$ ipython --no-banner

In [1]: import numpy as np

In [2]: from numpy import linalg as LA

In [3]: np.set_printoptions(suppress=True, linewidth=140)

In [4]: feats = np.load("x.npy")

In [5]: print(feats)
[[ 11.  -9.   4.   6.]
 [  2.  -2.   2.   2.]
 [  2.  -5.   5.   2.]
 [-10.  11.  -6.  -5.]]

In [6]: x = np.array([0, 1, 3, 1])

In [7]: print((feats @ x).argmax())
2

In [8]: np.sign((feats @ x).round(6))
Out[8]: array([ 1.,  1.,  1., -1.])

In [9]: feats @ np.ones(4)
Out[9]: array([ 12.,   4.,   4., -10.])

In [10]: np.einsum("ij,j->i", feats, x)
Out[10]: array([  9.,   6.,  12., -12.])

In [11]: (feats * x).sum(axis=1)
Out[11]: array([  9.,   6.,  12., -12.])

In [12]: A = np.loadtxt("m.csv", delimiter=",")

In [13]: print(A)
[[-2. -3. -5. -2.]
 [-2. -3. -5. -2.]
 [ 1.  0. -2.  1.]
 [ 2.  1. -1.  2.]]

In [14]: hat = np.triu(np.array([[2, -1, 2, 2], [3, 2, -2, 2], [-1, 1, -2, 1], [-2, 3, -2, -3]]), 1) + np.eye(4)

In [15]: A2 = hat @ A @ LA.inv(hat)

In [16]: round(LA.det(A2), 4)
Out[16]: np.float64(0.0)

In [17]: A2
Out[17]: 
array([[  6.,   8.,  -2., -20.],
       [  0.,  -1.,  -5.,   7.],
       [  3.,   4.,  -1., -10.],
       [  2.,   3.,   1.,  -9.]])

In [18]: np.trace(A2), np.trace(A)
Out[18]: (np.float64(-5.0), np.float64(-5.0))

In [19]: np.round(np.poly(A2), 4) + 0
Out[19]: array([1., 5., 8., 0., 0.])

In [20]: LA.matrix_rank(A2, rtol=0.1)
Out[20]: np.int64(2)

In [21]: [round(float(x), 4) for x in LA.svd(A2, compute_uv=False)[:3]]
Out[21]: [27.6249, 6.0718, 0.0]

In [22]: LA.cond(A2) > 100
Out[22]: np.True_

In [23]: E = np.loadtxt("sample3.csv", delimiter=",")

In [24]: print(E)
[[ 0. -2.  0. -2.  0.]
 [ 0.  0.  0.  2.  1.]
 [ 0.  0.  0.  1.  0.]
 [ 0.  0.  0.  0. -2.]
 [ 0.  0.  0.  0.  0.]]

In [25]: # columns 0 and 2 are equal

In [26]: rank = LA.matrix_rank(E)

In [27]: rank
Out[27]: np.int64(3)

In [28]: null = LA.svd(E)[2][rank:].T

In [29]: [int(LA.matrix_rank(E[:, :j + 1])) for j in range(5)]
Out[29]: [0, 1, 1, 2, 3]

In [30]: [int(LA.matrix_rank(E[:i])) for i in range(1, len(E) + 1)]
Out[30]: [1, 2, 3, 3, 3]

In [31]: print(np.round(E @ null, 4) + 0)
[[0. 0.]
 [0. 0.]
 [0. 0.]
 [0. 0.]
 [0. 0.]]

In [32]: null.shape
Out[32]: (5, 2)

In [33]: [int(LA.matrix_rank(np.delete(E, i, axis=0))) for i in range(5)]
Out[33]: [2, 3, 3, 3, 3]

In [34]: np.allclose(E @ null, 0)
Out[34]: True
